>>> import numpy as np
>>> np.set_printoptions(precision=2, suppress=True, linewidth=140)
>>> rnd = lambda a: np.round(a, 2) + 0
>>> feats = np.load("case7.npy")
>>> feats
array([[29, -2, -1],
       [ 2, 31,  2],
       [-2,  2, 28]])
>>> vals, vecs = np.linalg.eig(feats)
>>> rnd(np.sort(np.linalg.eigvals(feats.T)))
array([27., 30., 31.])
>>> rnd(vals)
array([27., 30., 31.])
>>> rnd(feats @ vecs[:, 0] - vals[0] * vecs[:, 0])
array([0., 0., 0.])
>>> rng = np.random.default_rng(274)
>>> B = feats + rng.integers(-2, 3, (3, 2)) @ rng.integers(-2, 3, (2, 3))
>>> B
array([[29,  2,  1],
       [ 4, 25, -3],
       [ 0, -2, 24]])
>>> np.abs(B - feats).sum(axis=1)
array([ 6, 13, 10])
>>> np.linalg.matrix_rank(B - feats, tol=1e-8)
np.int64(2)
>>> m1 = np.load("block18.npy")
>>> m1
array([[-0.86,  0.44,  0.28],
       [-0.38, -0.49, -0.37],
       [ 0.86,  0.95,  0.87],
       [-0.66,  0.48,  0.33],
       [ 0.54,  0.35,  0.26],
       [-0.6 ,  0.32,  0.21],
       [-0.54, -0.43, -0.33],
       [-0.2 , -0.55, -0.41],
       [ 0.76,  0.96,  0.89],
       [-0.83,  0.18,  0.09],
       [ 0.38, -0.06, -0.03],
       [-0.46, -0.94, -0.85],
       [ 0.98,  0.94,  0.86],
       [ 0.2 ,  0.98,  0.92],
       [-0.2 ,  0.83,  0.68],
       [ 0.92,  0.95,  0.87],
       [ 0.6 , -1.  , -0.97],
       [ 0.1 , -0.76, -0.6 ],
       [ 0.86,  0.77,  0.64],
       [ 0.86, -0.75, -0.56],
       [ 0.29,  0.41,  0.3 ],
       [ 0.29,  0.32,  0.24],
       [ 0.2 , -0.18, -0.12],
       [-0.76, -0.2 , -0.17]])
>>> x0 = np.array([2, 2, 1])
>>> rhs = m1 @ x0
>>> rnd(np.linalg.solve(m1.T @ m1, m1.T @ rhs))
array([2., 2., 1.])
>>> rhs = rhs + 0.1 * rng.normal(size=24)
>>> rnd(rhs)
array([-0.62, -2.27,  4.52,  0.21,  2.09, -0.32, -2.37, -1.94,  4.15, -1.22,  0.57, -3.63,  4.55,  3.24,  1.96,  4.64, -1.75, -1.92,  3.93,
       -0.3 ,  1.63,  1.38, -0.09, -2.09])
>>> c, *_ = np.linalg.lstsq(m1, rhs)
>>> c.round()
array([2., 2., 0.])
>>> rnd(c)
array([2.01, 2.48, 0.43])
>>> rnd(np.linalg.norm(rhs - m1 @ c))
np.float64(0.38)
>>> cen = m1 - m1.mean(axis=0)
>>> U, sigma, Vt = np.linalg.svd(cen, full_matrices=False)
>>> np.linalg.matrix_rank(cen)
np.int64(3)
>>> np.abs(U[:, 0]).argmax()
np.int64(11)
>>> np.searchsorted(np.cumsum(sigma ** 2) / (sigma ** 2).sum(), 0.9) + 1
np.int64(2)
>>> rnd(np.abs(Vt[-1]))
array([0.03, 0.65, 0.76])
>>> arr = np.load("x.npy")
>>> arr
array([[ 1.17,  0.93, -0.14],
       [ 1.1 ,  1.05,  0.15],
       [ 0.96,  0.96, -0.04],
       [ 0.72,  1.19,  0.07],
       [ 0.94,  0.96, -0.1 ],
       [ 0.89,  1.04,  0.07],
       [ 1.09,  0.12,  2.14],
       [ 0.8 ,  0.05,  2.04],
       [ 0.97,  0.03,  2.14],
       [ 1.23,  0.05,  1.94],
       [ 1.01,  0.26,  1.9 ],
       [ 1.07, -0.13,  2.09],
       [ 2.04,  0.  ,  0.08],
       [ 1.99, -0.18, -0.1 ],
       [ 1.93,  0.03,  0.12],
       [ 1.93, -0.11, -0.12],
       [ 2.07, -0.1 , -0.2 ],
       [ 1.99, -0.05, -0.05]])
>>> x0 = np.array([2, 5, 5])
>>> rhs = arr @ x0
>>> c, lr = np.zeros(3), 1 / np.linalg.norm(arr, 2) ** 2
>>> for i in range(50):
...     c -= lr * arr.T @ (arr @ c - rhs)
...     if i % 10 == 0: print(i, round(np.linalg.norm(arr @ c - rhs), 2))
... 
0 11.55
10 2.72
20 0.74
30 0.2
40 0.06
>>> rnd(c)
array([2.  , 4.99, 5.  ])
